$ python -q
>>> import numpy as np
>>> np.set_printoptions(precision=2, suppress=True, linewidth=200, floatmode="fixed")
>>> feats = np.load("a.npy")
>>> print(feats)
[[6.00 0.00 5.00 0.00]
 [0.00 6.00 0.00 5.00]
 [5.00 0.00 6.00 0.00]
 [0.00 5.00 0.00 6.00]]
>>> # symmetric, so the eigenvalues are real
>>> r0 = np.array([1, 0, 1, 1])
>>> A2 = feats + np.outer(r0, np.eye(4)[3])
>>> print(np.round(np.linalg.det(A2) / np.linalg.det(feats), 2), np.round(1 + np.linalg.solve(feats, r0)[3], 2))
1.55 1.55
>>> print(np.linalg.matrix_rank(A2 - feats))
1
>>> A2 = np.array([[-2, -2], [2, 0], [-2, 2], [-1, 1]])
>>> print(np.einsum("ij->j", feats))
[11.00 11.00 11.00 11.00]
>>> print(np.linalg.matrix_rank(np.vstack([feats, A2.T])))
4
>>> W0 = np.maximum(np.array([[1, -2, -3],
...     [-3, -2, -1],
...     [1, 0, -2],
...     [3, 0, -1],
...     [0, 0, 2],
...     [0, 1, -3],
...     [-2, 0, -1],
...     [1, -1, -1],
...     [0, -1, -1],
...     [2, -1, -2],
...     [-3, 3, 2],
...     [-3, 1, 0],
...     [0, 1, -3],
...     [2, 3, -1],
...     [1, 2, -2],
...     [2, -1, 0],
...     [-2, -3, 1],
...     [2, -1, 2],
...     [2, 3, -2],
...     [1, 0, -2]]) @ np.array([[1, -1, -1, 3, -2], [-2, -1, -2, -1, -3], [1, -3, 0, 3, 2]]) + np.array([5, 4, -1, -3, 2]), 0)
>>> print(W0)
[[ 7 14  2  0  0]
 [ 5 12  6  0 12]
 [ 4  9  0  0  0]
 [ 7  4  0  3  0]
 [ 7  0  0  3  6]
 [ 0 12  0  0  0]
 [ 2  9  1  0  4]
 [ 7  7  0  0  1]
 [ 6  8  1  0  3]
 [ 7  9  0  0  0]
 [ 0  0  0  0  3]
 [ 0  6  0  0  5]
 [ 0 12  0  0  0]
 [ 0  2  0  0  0]
 [ 0  7  0  0  0]
 [ 9  3  0  4  1]
 [10  6  7  0 17]
 [11  0  0 10  5]
 [ 0  5  0  0  0]
 [ 4  9  0  0  0]]
>>> # row 12 repeats row 5
>>> G = np.cov(W0, rowvar=False)
>>> print(np.polyfit(W0[:, 2], W0[:, 0], 1))
[0.64 3.76]
>>> print(G.shape)
(5, 5)
>>> print(np.corrcoef(W0.T))
[[ 1.00 -0.17  0.34  0.58  0.38]
 [-0.17  1.00  0.28 -0.56 -0.10]
 [ 0.34  0.28  1.00 -0.18  0.86]
 [ 0.58 -0.56 -0.18  1.00  0.07]
 [ 0.38 -0.10  0.86  0.07  1.00]]
>>> Xc = (W0 - W0.mean(axis=0)) / W0.std(axis=0)
>>> print(Xc.std(axis=0))
[1.00 1.00 1.00 1.00 1.00]
>>> c = np.linalg.lstsq(np.delete(Xc, 3, axis=1), Xc[:, 3])[0]
>>> print(np.abs(c).argmax())
2
>>> print(np.linalg.cond(feats) > 100)
False
>>> print(np.linalg.matrix_rank(feats, rtol=0.1))
2
>>> M = np.load("sample6.npy")
>>> print(M)
[[ 2.98  3.01  1.80  1.90  0.10  2.22  3.96]
 [ 2.77  2.89  2.30  1.42  0.21  2.44  4.27]
 [ 2.90  2.60  1.89  1.82 -0.24  2.48  4.14]
 [ 3.15  3.18  2.24  2.12 -0.15  2.54  4.14]
 [ 3.38  2.98  1.63  1.96 -0.19  1.62  3.83]
 [ 3.01  2.95  1.96  2.05 -0.20  1.89  3.57]
 [ 2.89  2.69  2.43  1.75 -0.47  2.13  3.98]
 [ 3.26  2.87  2.21  2.60  0.26  2.20  4.60]
 [ 1.22 -0.18  4.74  0.16  0.61  2.84  2.84]
 [ 1.33 -0.22  4.63 -0.28  1.54  3.32  2.92]
 [ 0.46 -0.15  5.19 -0.09  0.75  3.10  3.22]
 [ 1.58  0.34  5.32  0.15  1.03  3.06  2.92]
 [ 1.22  0.18  4.88 -0.38  0.93  2.82  2.91]
 [ 0.47 -0.17  5.31 -0.02  0.80  3.32  2.60]
 [ 1.35  0.50  5.08  0.01  0.31  2.73  2.80]
 [ 0.81 -0.22  4.85  0.26  0.76  2.67  2.71]]
>>> proj = M @ np.linalg.solve(M.T @ M, M.T)
>>> print(np.round(np.trace(proj), 2))
7.0
>>> print(np.diag(proj))
[0.23 0.51 0.56 0.34 0.36 0.28 0.32 0.69 0.41 0.71 0.57 0.39 0.38 0.54 0.42 0.30]
>>> E = np.array([[6, 2, 9, 7],
...     [4, 9, 0, 5],
...     [2, 9, 7, 6],
...     [7, 2, 0, 9],
...     [7, 1, 3, 1],
...     [5, 5, 4, 0]])
>>> print(E)
[[6 2 9 7]
 [4 9 0 5]
 [2 9 7 6]
 [7 2 0 9]
 [7 1 3 1]
 [5 5 4 0]]
>>> U, sv = np.linalg.svd(E)
Traceback (most recent call last):
  File "<python-input-32>", line 1, in <module>
    U, sv = np.linalg.svd(E)
    ^^^^^
ValueError: too many values to unpack (expected 2)
>>> U, sv, vt = np.linalg.svd(E, full_matrices=False)
>>> print(U.shape, sv.shape, vt.shape)
(6, 4) (4,) (4, 4)
>>> print((sv > 1e-8).sum())
4
>>> print(np.round(U.T @ E @ vt.T, 2) + 0)
[[23.19  0.00  0.00  0.00]
 [ 0.00  8.93  0.00  0.00]
 [ 0.00  0.00  8.14  0.00]
 [ 0.00  0.00  0.00  6.18]]
>>> print(sv / sv[0])
[1.00 0.39 0.35 0.27]
>>> print(np.abs(vt[0]))
[0.51 0.51 0.44 0.54]
>>> print(np.abs(U[:, 0]).round(6).argmax())
2
>>> print(np.allclose(U * sv @ vt, E))
True
>>> rng = np.random.default_rng(50925)
>>> idx = rng.permutation(4)
>>> A2 = E[:, idx] * rng.choice([-1, 1], 4)
>>> print(A2)
[[ 9  6 -2  7]
 [ 0  4 -9  5]
 [ 7  2 -9  6]
 [ 0  7 -2  9]
 [ 3  7 -1  1]
 [ 4  5 -5  0]]
>>> U, _, vt = np.linalg.svd(E.T @ A2)
>>> print(idx)
[2 0 1 3]
>>> print(np.round(U @ vt, 2) + 0)
[[ 0.00  1.00  0.00  0.00]
 [ 0.00  0.00 -1.00  0.00]
 [ 1.00  0.00  0.00  0.00]
 [ 0.00  0.00  0.00  1.00]]
>>> proj = E @ np.linalg.solve(E.T @ E, E.T)
>>> print(np.trace(proj))
4.0
>>> A2 = E / np.linalg.norm(E, axis=1, keepdims=True)
>>> G = A2 @ A2.T
>>> print(np.linalg.norm(A2, axis=1))
[1.00 1.00 1.00 1.00 1.00 1.00]
>>> print((G - 2 * np.eye(6)).round(6).argmax(axis=1))
[2 2 1 0 5 4]
>>> A = np.array([[-0.1, 0.6, 0.7],
...     [-0.9, -1.3, 1.2],
...     [1.2, 1.8, 0.6],
...     [-0.4, -0.5, 0.7],
...     [-2.1, 0.0, 0.9],
...     [-1.4, 0.2, -0.4],
...     [0.5, 0.5, -0.2],
...     [-0.4, 0.4, 0.1],
...     [0.2, 0.4, -0.2],
...     [-0.2, -0.6, -0.2],
...     [0.9, 0.3, -0.4]])
>>> A2 = np.c_[A[:, :2] @ np.array([[-6, -7], [-2, -6]]), np.array([2, -2, 0, 0, 3, 3, 0, 3, -3, -3, 0])]
>>> print(A2)
[[ -0.60  -2.90   2.00]
 [  8.00  14.10  -2.00]
 [-10.80 -19.20   0.00]
 [  3.40   5.80   0.00]
 [ 12.60  14.70   3.00]
 [  8.00   8.60   3.00]
 [ -4.00  -6.50   0.00]
 [  1.60   0.40   3.00]
 [ -2.00  -3.80  -3.00]
 [  2.40   5.00  -3.00]
 [ -6.00  -8.10   0.00]]
>>> print(np.round(np.linalg.lstsq(A, A2[:, 0])[0], 2) + 0)
[-6.00 -2.00  0.00]
>>> print(np.linalg.matrix_rank(A2))
3
>>> D = np.linalg.norm(A[:, None] - A[None], axis=-1)
>>> print(np.unravel_index(D.round(6).argmax(), D.shape))
(np.int64(1), np.int64(2))
>>> print(D.mean(axis=1).argmax())
2
>>> print(D[:5, :5])
[[0.00 2.12 1.77 1.14 2.10]
 [2.12 0.00 3.79 1.07 1.79]
 [1.77 3.79 0.00 2.80 3.77]
 [1.14 1.07 2.80 0.00 1.78]
 [2.10 1.79 3.77 1.78 0.00]]
>>> print(np.linalg.matrix_rank(D ** 2))
5
>>> print((D + 1e9 * np.eye(11)).round(6).argmin(axis=1))
[7 3 6 9 5 7 8 8 6 3 6]
>>> print(np.linalg.norm(A, axis=1))
[0.93 1.98 2.24 0.95 2.28 1.47 0.73 0.57 0.49 0.66 1.03]
>>> Xc = (A - A.mean(axis=0)) / A.std(axis=0)
>>> print(Xc.std(axis=0))
[1.00 1.00 1.00]
>>> print(np.argwhere(np.abs(Xc) > 2))
[[2 1]
 [4 0]]
>>> c = np.linalg.lstsq(np.delete(Xc, 1, axis=1), Xc[:, 1])[0]
>>> print(round(float(1 - np.var(Xc[:, 1] - np.delete(Xc, 1, axis=1) @ c)), 2))
0.3
>>> vec = np.array([-6, 5, 2])
>>> a = np.maximum(A @ vec, 0)
>>> print(np.tanh(A @ vec))
[ 1.00  0.86  1.00  0.86  1.00  1.00 -0.72  1.00  0.38 -0.98 -1.00]
>>> print(A * (a > 1e-9)[:, None])
[[-0.10  0.60  0.70]
 [-0.90 -1.30  1.20]
 [ 1.20  1.80  0.60]
 [-0.40 -0.50  0.70]
 [-2.10  0.00  0.90]
 [-1.40  0.20 -0.40]
 [ 0.00  0.00 -0.00]
 [-0.40  0.40  0.10]
 [ 0.20  0.40 -0.20]
 [-0.00 -0.00 -0.00]
 [ 0.00  0.00 -0.00]]
>>> print(A.T @ a)
[-42.63   9.78  17.67]
>>> print(np.maximum(A @ vec, 0) - np.maximum(-A @ vec, 0))
[ 5.00  1.30  3.00  1.30 14.40  8.60 -0.90  4.60  0.40 -2.20 -4.70]
